$ python -q
>>> import numpy as np
>>> np.set_printoptions(precision=3, suppress=True, linewidth=140, legacy="1.25")
>>> M = np.array([[1, -2, -5, -1, 3, -4],
...     [4, -2, 3, 2, -3, 3],
...     [2, 4, 1, -1, 2, 4],
...     [-3, 0, -1, 4, 5, 1]])
>>> M[2] = M[1]
>>> print(M)
[[ 1 -2 -5 -1  3 -4]
 [ 4 -2  3  2 -3  3]
 [ 4 -2  3  2 -3  3]
 [-3  0 -1  4  5  1]]
>>> print(round(float(np.linalg.norm(M, 2) / np.linalg.norm(M)), 3))
0.806
>>> print(np.argsort(-np.linalg.norm(M, axis=0).round(6), kind="stable")[:3])
[4 2 0]
>>> print(np.linalg.cond(M) > 100)
True
>>> left, sig, vt = np.linalg.svd(M)
>>> evecs = vt[:(sig > 1e-8).sum()]
>>> rng = np.random.default_rng(14)
>>> x = M[2] + -3 * M[0] + rng.integers(2) * np.eye(6)[4]
>>> print(x)
[  1.   4.  18.   5. -12.  15.]
>>> print(np.linalg.matrix_rank(np.vstack([M, x])))
3
>>> print(np.allclose(evecs.T @ evecs @ x, x))
True
>>> def softmax(z):
...     e = np.exp(z - z.max(axis=-1, keepdims=True))
...     return e / e.sum(axis=-1, keepdims=True)
... 
>>> print(np.round(softmax(M[1] + -3), 3) + 0)
[0.533 0.001 0.196 0.072 0.    0.196]
>>> scores = M @ M.T / np.sqrt(6)
>>> print(np.round(softmax(scores + np.triu(np.full(scores.shape, -np.inf), 1)), 3) + 0)
[[1.  0.  0.  0. ]
 [0.  1.  0.  0. ]
 [0.  0.5 0.5 0. ]
 [0.  0.  0.  1. ]]
>>> print(softmax(scores).round(6).argmax(axis=1))
[0 1 1 3]
>>> rank = np.linalg.matrix_rank(M)
>>> print(rank)
3
>>> ns = np.linalg.svd(M)[2][rank:].T
>>> print([int(np.linalg.matrix_rank(M[:i])) for i in range(1, len(M) + 1)])
[1, 2, 2, 3]
>>> print([int(np.linalg.matrix_rank(M[:, :j + 1])) for j in range(6)])
[1, 2, 3, 3, 3, 3]
>>> print(round(float(np.trace(np.linalg.pinv(M) @ M)), 3))
3.0
>>> print(np.abs(np.diag(np.linalg.qr(M)[1])) > 1e-9)
[ True  True  True False]
>>> print(np.round(M @ np.linalg.pinv(M) @ M, 3) + 0)
[[ 1. -2. -5. -1.  3. -4.]
 [ 4. -2.  3.  2. -3.  3.]
 [ 4. -2.  3.  2. -3.  3.]
 [-3.  0. -1.  4.  5.  1.]]
>>> W0 = np.load("dump.npy")
>>> print(W0)
[[  1  -3   9 -27]
 [  1  -2   4  -8]
 [  1  -1   1  -1]
 [  1   0   0   0]
 [  1   1   1   1]
 [  1   2   4   8]
 [  1   3   9  27]
 [  1   4  16  64]
 [  1   5  25 125]]
>>> print(W0.mean(axis=0))
[ 1.     1.     7.667 21.   ]
>>> print(W0.sum(axis=1))
[-20  -5   0   1   4  15  40  85 156]
>>> print(np.count_nonzero(W0))
33
>>> print(np.linalg.matrix_rank(W0))
4
>>> x = np.array([3, 3, 0, 3, 1, 2])
>>> a = np.maximum(M @ x, 0)
>>> print(np.tanh(M @ x))
[-1.  1.  1.  1.]
>>> print(a)
[ 0 15 15 10]
>>> ang = np.radians(36)
>>> Rm = np.eye(4)
>>> Rm[1, 1] = Rm[2, 2] = np.cos(ang)
>>> Rm[1, 2], Rm[2, 1] = -np.sin(ang), np.sin(ang)
>>> print(Rm)
[[ 1.     0.     0.     0.   ]
 [ 0.     0.809 -0.588  0.   ]
 [ 0.     0.588  0.809  0.   ]
 [ 0.     0.     0.     1.   ]]
>>> other = W0 @ Rm.T
>>> print(np.allclose(W0 @ W0.T, other @ other.T))
True
>>> print(np.round(np.linalg.det(Rm), 3), round(float(np.trace(Rm)), 3))
1.0 3.618
>>> print(np.abs(other - W0).max(axis=0))
[ 0.    15.65   3.482  0.   ]
>>> print(np.linalg.svd(W0, compute_uv=False), np.linalg.svd(other, compute_uv=False))
[148.938  16.281   3.642   1.744] [148.938  16.281   3.642   1.744]
>>> print(np.allclose(np.linalg.norm(W0, axis=1), np.linalg.norm(other, axis=1)))
True
>>> other = np.c_[W0[:, :2] @ np.array([[-1, -1], [-1, 0]]), np.array([2, 2, -1, 0, -1, -1, 0, 2, 0])]
>>> print(other)
[[ 2 -1  2]
 [ 1 -1  2]
 [ 0 -1 -1]
 [-1 -1  0]
 [-2 -1 -1]
 [-3 -1 -1]
 [-4 -1  0]
 [-5 -1  2]
 [-6 -1  0]]
>>> print(np.round(np.linalg.norm(other - W0 @ np.linalg.lstsq(W0, other)[0], axis=0), 3) + 0)
[0.    0.    2.479]
>>> print(np.linalg.norm(np.linalg.qr(W0)[0].T @ other, axis=0) ** 2 / ((other ** 2).sum(axis=0) + 1e-12))
[1.   1.   0.59]
>>> x = np.array([4, 4, 0])
>>> a = np.maximum(other @ x, 0)
>>> print(other * (a > 1e-9)[:, None])
[[ 2 -1  2]
 [ 0  0  0]
 [ 0  0  0]
 [ 0  0  0]
 [ 0  0  0]
 [ 0  0  0]
 [ 0  0  0]
 [ 0  0  0]
 [ 0  0  0]]
>>> print(np.maximum(other @ x, 0) - np.maximum(-other @ x, 0))
[  4   0  -4  -8 -12 -16 -20 -24 -28]
>>> print(np.tanh(other @ x))
[ 0.999  0.    -0.999 -1.    -1.    -1.    -1.    -1.    -1.   ]
>>> print(np.maximum(other @ (3 * x), 0))
[12  0  0  0  0  0  0  0  0]
>>> F = np.load("case16.npy")
>>> print(F)
[[0 0 1 0 1 0]
 [0 0 0 1 0 0]
 [1 0 0 0 1 0]
 [0 1 0 0 0 0]
 [1 0 1 0 0 0]
 [0 0 0 0 0 0]]
>>> ang = np.radians(180)
>>> Rm = np.eye(6)
>>> Rm[3, 3] = Rm[4, 4] = np.cos(ang)
>>> Rm[3, 4], Rm[4, 3] = -np.sin(ang), np.sin(ang)
>>> print(Rm.round(3) + 0)
[[ 1.  0.  0.  0.  0.  0.]
 [ 0.  1.  0.  0.  0.  0.]
 [ 0.  0.  1.  0.  0.  0.]
 [ 0.  0.  0. -1.  0.  0.]
 [ 0.  0.  0.  0. -1.  0.]
 [ 0.  0.  0.  0.  0.  1.]]
>>> other = F @ Rm.T
>>> print(other.round(3) + 0)
[[ 0.  0.  1.  0. -1.  0.]
 [ 0.  0.  0. -1.  0.  0.]
 [ 1.  0.  0.  0. -1.  0.]
 [ 0.  1.  0.  0.  0.  0.]
 [ 1.  0.  1.  0.  0.  0.]
 [ 0.  0.  0.  0.  0.  0.]]
>>> print(np.abs(other - F).max(axis=0))
[0. 0. 0. 2. 2. 0.]
>>> print(np.allclose(F @ F.T, other @ other.T))
True
>>> print(np.linalg.svd(F, compute_uv=False), np.linalg.svd(other, compute_uv=False))
[2. 1. 1. 1. 1. 0.] [2. 1. 1. 1. 1. 0.]
>>> rank = np.linalg.matrix_rank(F)
>>> print(rank)
5
>>> ns = np.linalg.svd(F)[2][rank:].T
>>> print(np.linalg.matrix_rank(F.T @ F), np.linalg.matrix_rank(F @ F.T))
5 5
>>> print(np.allclose(F @ ns, 0))
True
>>> print(ns[:, 0] / ns[np.abs(ns[:, 0]).round(6).argmax(), 0])
[0. 0. 0. 0. 0. 1.]
>>> print(np.trace(F @ F @ F) // 6)
1
>>> print(F @ F)
[[2 0 1 0 1 0]
 [0 1 0 0 0 0]
 [1 0 2 0 1 0]
 [0 0 0 1 0 0]
 [1 0 1 0 2 0]
 [0 0 0 0 0 0]]
>>> print(np.argwhere(np.triu(F)))
[[0 2]
 [0 4]
 [1 3]
 [2 4]]
>>> L = np.diag(F.sum(axis=1)) - F
>>> print((np.linalg.eigvalsh(L) < 1e-8).sum())
3
>>> data = np.load("m.npy")
>>> print(data)
[[0 2 2 3 1 3 2 0]
 [0 0 2 3 1 0 1 2]
 [0 0 0 2 1 1 3 2]
 [0 0 0 0 3 2 1 1]
 [0 0 0 0 0 2 0 0]
 [0 0 0 0 0 0 2 1]
 [0 0 0 0 0 0 0 0]
 [0 0 0 0 0 0 0 0]]
>>> print(np.allclose(data, data.T))
False
>>> print((data + data.T) / 2)
[[0.  1.  1.  1.5 0.5 1.5 1.  0. ]
 [1.  0.  1.  1.5 0.5 0.  0.5 1. ]
 [1.  1.  0.  1.  0.5 0.5 1.5 1. ]
 [1.5 1.5 1.  0.  1.5 1.  0.5 0.5]
 [0.5 0.5 0.5 1.5 0.  1.  0.  0. ]
 [1.5 0.  0.5 1.  1.  0.  1.  0.5]
 [1.  0.5 1.5 0.5 0.  1.  0.  0. ]
 [0.  1.  1.  0.5 0.  0.5 0.  0. ]]
>>> print(np.allclose(data @ data.T, data.T @ data))
False
>>> np.linalg.determinant(data)
Traceback (most recent call last):
  File "<python-input-87>", line 1, in <module>
    np.linalg.determinant(data)
    ^^^^^^^^^^^^^^^^^^^^^
AttributeError: module 'numpy.linalg' has no attribute 'determinant'
>>> print(data @ data)
[[ 0  0  4 10 13 10 17 14]
 [ 0  0  0  4 11 10  9  7]
 [ 0  0  0  0  6  6  4  3]
 [ 0  0  0  0  0  6  4  2]
 [ 0  0  0  0  0  0  4  2]
 [ 0  0  0  0  0  0  0  0]
 [ 0  0  0  0  0  0  0  0]
 [ 0  0  0  0  0  0  0  0]]
>>> print(round(np.linalg.det(data), 3))
0.0
>>> print(np.linalg.matrix_power(data, 4))
[[  0   0   0   0  24  84 108  58]
 [  0   0   0   0   0  24  60  30]
 [  0   0   0   0   0   0  24  12]
 [  0   0   0   0   0   0   0   0]
 [  0   0   0   0   0   0   0   0]
 [  0   0   0   0   0   0   0   0]
 [  0   0   0   0   0   0   0   0]
 [  0   0   0   0   0   0   0   0]]
>>> print(np.sort(np.abs(np.linalg.eigvals(data))))
[0. 0. 0. 0. 0. 0. 0. 0.]
